>>> import numpy as np
>>> np.set_printoptions(precision=1, suppress=True, linewidth=120)
>>> rng = np.random.default_rng(7630)
>>> mat = np.eye(5, dtype=int)[rng.permutation(5)] * np.array([-1, 2, 3, 2, 2])
>>> print(mat)
[[ 0  0  0  2  0]
 [ 0  0  3  0  0]
 [ 0  2  0  0  0]
 [ 0  0  0  0  2]
 [-1  0  0  0  0]]
>>> # 2 groups of indices that never mix
>>> print((mat != 0).astype(int))
[[0 0 0 1 0]
 [0 0 1 0 0]
 [0 1 0 0 0]
 [0 0 0 0 1]
 [1 0 0 0 0]]
>>> print(np.sort(np.linalg.eigvals(mat).real))
[-2.4 -1.6  0.8  0.8  2.4]
>>> f = np.array([-2, -2])
>>> print(np.correlate(mat[2], mat[1], "full"))
[0 0 0 6 0 0 0 0 0]
>>> print(np.cross(mat[2, :3], mat[1, :3]))
[6 0 0]
>>> print(np.polyval(f, mat[2]))
[-2 -6 -2 -2 -2]
>>> print(np.array([np.convolve(row, f, "same") for row in mat]))
[[ 0  0  0 -4 -4]
 [ 0  0 -6 -6  0]
 [ 0 -4 -4  0  0]
 [ 0  0  0  0 -4]
 [ 2  2  0  0  0]]
>>> print(np.convolve(mat[2], f))
[ 0 -4 -4  0  0  0]
>>> x0 = np.array([0, 2, 1, -1, -2])
>>> h = np.maximum(mat @ x0, 0)
>>> print(mat.T @ h)
[0 8 9 0 0]
>>> print(np.flatnonzero(h > 1e-9))
[1 2]
>>> print(np.maximum(mat @ x0, 0) - np.maximum(-mat @ x0, 0))
[-2  3  4 -4  0]
>>> print(h)
[0 3 4 0 0]
>>> feats = np.diag(np.array([3, 0, 3, 0, 2, 2, 3, 2, 3, 3, 1, 2, 3])) + -2 * np.eye(13, k=1) + -2 * np.eye(13, k=-1)
>>> print(feats)
[[ 3. -2.  0.  0.  0.  0.  0.  0.  0.  0.  0.  0.  0.]
 [-2.  0. -2.  0.  0.  0.  0.  0.  0.  0.  0.  0.  0.]
 [ 0. -2.  3. -2.  0.  0.  0.  0.  0.  0.  0.  0.  0.]
 [ 0.  0. -2.  0. -2.  0.  0.  0.  0.  0.  0.  0.  0.]
 [ 0.  0.  0. -2.  2. -2.  0.  0.  0.  0.  0.  0.  0.]
 [ 0.  0.  0.  0. -2.  2. -2.  0.  0.  0.  0.  0.  0.]
 [ 0.  0.  0.  0.  0. -2.  3. -2.  0.  0.  0.  0.  0.]
 [ 0.  0.  0.  0.  0.  0. -2.  2. -2.  0.  0.  0.  0.]
 [ 0.  0.  0.  0.  0.  0.  0. -2.  3. -2.  0.  0.  0.]
 [ 0.  0.  0.  0.  0.  0.  0.  0. -2.  3. -2.  0.  0.]
 [ 0.  0.  0.  0.  0.  0.  0.  0.  0. -2.  1. -2.  0.]
 [ 0.  0.  0.  0.  0.  0.  0.  0.  0.  0. -2.  2. -2.]
 [ 0.  0.  0.  0.  0.  0.  0.  0.  0.  0.  0. -2.  3.]]
>>> # symmetric, so the eigenvalues are real
>>> labels = rng.permutation(13)
>>> print(labels)
[ 8  5 10  1  0  6 12  3  4 11  2  9  7]
>>> other = feats[labels][:, labels]
>>> print(np.diag(other))
[3. 2. 1. 0. 3. 3. 3. 0. 2. 2. 3. 3. 2.]
>>> print(np.trace(other))
27.0
